$ python -q
>>> import numpy as np
>>> np.set_printoptions(precision=2, suppress=True, linewidth=100)
>>> F = np.loadtxt("test15.csv", delimiter=",")
>>> F
array([[2., 0., 2.],
       [0., 3., 0.],
       [2., 0., 0.]])
>>> (F + F.T) / 2
array([[2., 0., 2.],
       [0., 3., 0.],
       [2., 0., 0.]])
>>> np.trace(F)
np.float64(5.0)
>>> (F - F.T) / 2
array([[0., 0., 0.],
       [0., 0., 0.],
       [0., 0., 0.]])
>>> np.allclose(F @ F.T, F.T @ F)
True
>>> assert F == F.T
Traceback (most recent call last):
  File "<python-input-8>", line 1, in <module>
    assert F == F.T
           ^^^^^^^^
ValueError: The truth value of an array with more than one element is ambiguous. Use a.any() or a.all()
>>> rng = np.random.default_rng(906)
>>> lab = rng.permutation(3)
>>> M2 = F[:, lab] * rng.choice([-1, 1], 3)
>>> M2
array([[ 2., -0.,  2.],
       [ 0., -3.,  0.],
       [ 2., -0.,  0.]])
>>> left, _, Vt = np.linalg.svd(F.T @ M2)
>>> lab
array([0, 1, 2])
>>> np.round(left @ Vt, 2) + 0
array([[ 1.,  0.,  0.],
       [ 0., -1.,  0.],
       [ 0.,  0.,  1.]])
>>> np.round(np.linalg.lstsq(F, M2)[0], 2) + 0
array([[ 1.,  0.,  0.],
       [ 0., -1.,  0.],
       [ 0.,  0.,  1.]])
>>> u = np.array([1, 5, 1])
>>> M2 = F + np.outer(u, np.eye(3)[2])
>>> np.linalg.matrix_rank(M2 - F)
np.int64(1)
>>> np.linalg.matrix_rank(np.linalg.inv(M2) - np.linalg.inv(F), tol=1e-8)
np.int64(1)
>>> J = np.loadtxt("block15.csv", delimiter=",")
>>> J
array([[0., 1., 1., 1.],
       [1., 0., 1., 1.],
       [1., 1., 0., 1.],
       [1., 1., 1., 0.]])
>>> # symmetric, so the eigenvalues are real
>>> P = np.triu(np.array([[2, 1, 2, 2], [1, 2, 0, 1], [1, 2, 0, 2], [2, 2, 1, 2]]), 1) + np.eye(4)
>>> M2 = P @ J @ np.linalg.inv(P)
>>> np.round(np.poly(M2), 2) + 0
array([ 1.,  0., -6., -8., -3.])
>>> M2
array([[ 5.,  0., -6.,  6.],
       [ 2., -1., -2.,  2.],
       [ 3.,  0., -4.,  3.],
       [ 1.,  0., -1.,  0.]])
>>> np.round(np.linalg.det(M2), 2)
np.float64(-3.0)
>>> round(float(np.linalg.det(J)), 2)
-3.0
>>> (J - J.T) / 2
array([[0., 0., 0., 0.],
       [0., 0., 0., 0.],
       [0., 0., 0., 0.],
       [0., 0., 0., 0.]])
>>> np.round(np.abs(np.linalg.eigvals(J)).max(), 2)
np.float64(3.0)
>>> np.sort(np.abs(np.linalg.eigvals(J)))
array([1., 1., 1., 3.])
>>> np.trace(J)
np.float64(0.0)
>>> vec = np.array([2, 2, 8, 9])
>>> rhs = J @ vec
>>> coef, lr = np.zeros(4), 1 / np.linalg.norm(J, 2) ** 2
>>> for i in range(200):
...     coef -= lr * J.T @ (J @ coef - rhs)
...     if i % 50 == 0: print(i, round(np.linalg.norm(J @ coef - rhs), 2))
... 
0 5.81
50 0.02
100 0.0
150 0.0
>>> coef
array([2., 2., 8., 9.])
>>> round(float(np.linalg.cond(J)), 2)
3.0
>>> ang = np.radians(15)
>>> R = np.eye(4)
>>> R[3, 3] = R[2, 2] = np.cos(ang)
>>> R[3, 2], R[2, 3] = -np.sin(ang), np.sin(ang)
>>> R
array([[ 1.  ,  0.  ,  0.  ,  0.  ],
       [ 0.  ,  1.  ,  0.  ,  0.  ],
       [ 0.  ,  0.  ,  0.97,  0.26],
       [ 0.  ,  0.  , -0.26,  0.97]])
>>> M2 = J @ R.T
>>> M2
array([[ 0.  ,  1.  ,  1.22,  0.71],
       [ 1.  ,  0.  ,  1.22,  0.71],
       [ 1.  ,  1.  ,  0.26,  0.97],
       [ 1.  ,  1.  ,  0.97, -0.26]])
>>> np.linalg.svd(J, compute_uv=False), np.linalg.svd(M2, compute_uv=False)
(array([3., 1., 1., 1.]), array([3., 1., 1., 1.]))
>>> def softmax(z):
...     e = np.exp(z - z.max(axis=-1, keepdims=True))
...     return e / e.sum(axis=-1, keepdims=True)
... 
>>> softmax(M2[0])
array([0.11, 0.3 , 0.37, 0.22])
>>> np.round(softmax(10 * M2[0]), 2) + 0
array([0.  , 0.1 , 0.9 , 0.01])
>>> att = M2 @ M2.T / np.sqrt(4)
>>> softmax(att).round(6).argmax(axis=1)
array([0, 1, 2, 3])
>>> softmax(att + np.triu(np.full(att.shape, -np.inf), 1))
array([[1.  , 0.  , 0.  , 0.  ],
       [0.38, 0.62, 0.  , 0.  ],
       [0.27, 0.27, 0.45, 0.  ],
       [0.22, 0.22, 0.22, 0.35]])
>>> K = np.loadtxt("w.csv", delimiter=",")
>>> K
array([[ 0.,  0.,  0.],
       [ 0.,  0.,  2.],
       [ 0.,  1., -2.]])
>>> (np.linalg.matrix_power((K != 0) + (K.T != 0) + np.eye(3), 3) > 0).astype(int)
array([[1, 0, 0],
       [0, 1, 1],
       [0, 1, 1]])
>>> K @ K
array([[ 0.,  0.,  0.],
       [ 0.,  2., -4.],
       [ 0., -2.,  6.]])
>>> (K != 0).astype(int)
array([[0, 0, 0],
       [0, 0, 1],
       [0, 1, 1]])
>>> round(float(np.linalg.det(K)), 2)
0.0
>>> M2 = np.array([[8, -5], [5, -3], [-2, 3]])
>>> np.einsum("ik,kj->ji", K, M2)
array([[ 0., -4.,  9.],
       [ 0.,  6., -9.]])
>>> np.linalg.matrix_rank(np.vstack([K, M2.T]))
np.int64(3)
>>> K @ M2
array([[ 0.,  0.],
       [-4.,  6.],
       [ 9., -9.]])
>>> np.vstack([K, M2.T]).shape
(5, 3)
>>> np.einsum("ik,kj->ij", K, M2)
array([[ 0.,  0.],
       [-4.,  6.],
       [ 9., -9.]])
>>> np.kron(np.eye(2, dtype=int), K)
array([[ 0.,  0.,  0.,  0.,  0.,  0.],
       [ 0.,  0.,  2.,  0.,  0.,  0.],
       [ 0.,  1., -2.,  0.,  0., -0.],
       [ 0.,  0.,  0.,  0.,  0.,  0.],
       [ 0.,  0.,  0.,  0.,  0.,  2.],
       [ 0.,  0., -0.,  0.,  1., -2.]])
>>> np.einsum("ij,ji->", K, K)
np.float64(8.0)
>>> round(np.linalg.det(2 * K), 2), round(float(np.linalg.det(K)), 2)
(np.float64(0.0), 0.0)
>>> round(np.linalg.eigvals(K).sum().real, 2)
np.float64(-2.0)
>>> round(np.linalg.det(K.T), 2)
np.float64(0.0)
>>> np.linalg.eigvals(K)
array([-2.73,  0.73,  0.  ])
>>> O, _ = np.linalg.qr(np.array([[0.7, 1.6, 0.5], [-1.2, -1.6, -1.1], [-0.6, 1.4, 0.1]]))
>>> V, _ = np.linalg.qr(np.array([[0.3, 0.5, -0.3], [-1.1, -0.7, 0.2], [-0.9, -1.8, -0.8]]))
>>> sv = 10 * 0.7 ** np.arange(3)
>>> M = O[:, :3] * sv @ V[:3]
>>> M
array([[-3.63, -0.3 , -5.6 ],
       [-2.32, -4.16,  7.08],
       [-4.8 ,  4.33,  3.72]])
>>> np.round(np.einsum("ij,ji->", M, M), 2)
np.float64(160.73)
>>> round(float(np.linalg.det(M.T)), 2)
343.0
>>> O = M.astype(float).copy()
>>> for j in range(3):
...     O[:, j] -= O[:, :j] @ (O[:, :j].T @ O[:, j])
...     O[:, j] /= np.linalg.norm(O[:, j])
... 
>>> O
array([[-0.56, -0.2 , -0.8 ],
       [-0.36, -0.81,  0.46],
       [-0.74,  0.55,  0.38]])
>>> np.round(O.T @ O, 2) + 0
array([[1., 0., 0.],
       [0., 1., 0.],
       [0., 0., 1.]])
>>> np.round(O.T @ M, 2) + 0
array([[ 6.45, -1.56, -2.17],
       [ 0.  ,  5.81, -2.59],
       [ 0.  ,  0.  ,  9.16]])
>>> vals, V = np.linalg.eig(M)
>>> np.sort(np.linalg.eigvals(M @ M))
array([26.65, 58.13, 75.96])
>>> np.sort(np.linalg.eigvals(np.linalg.inv(M)))
array([-0.19, -0.13,  0.11])
>>> np.round(M @ V[:, 0] - vals[0] * V[:, 0], 2) + 0
array([0., 0., 0.])
>>> np.sort(np.linalg.eigvals(M.T))
array([-7.62, -5.16,  8.72])
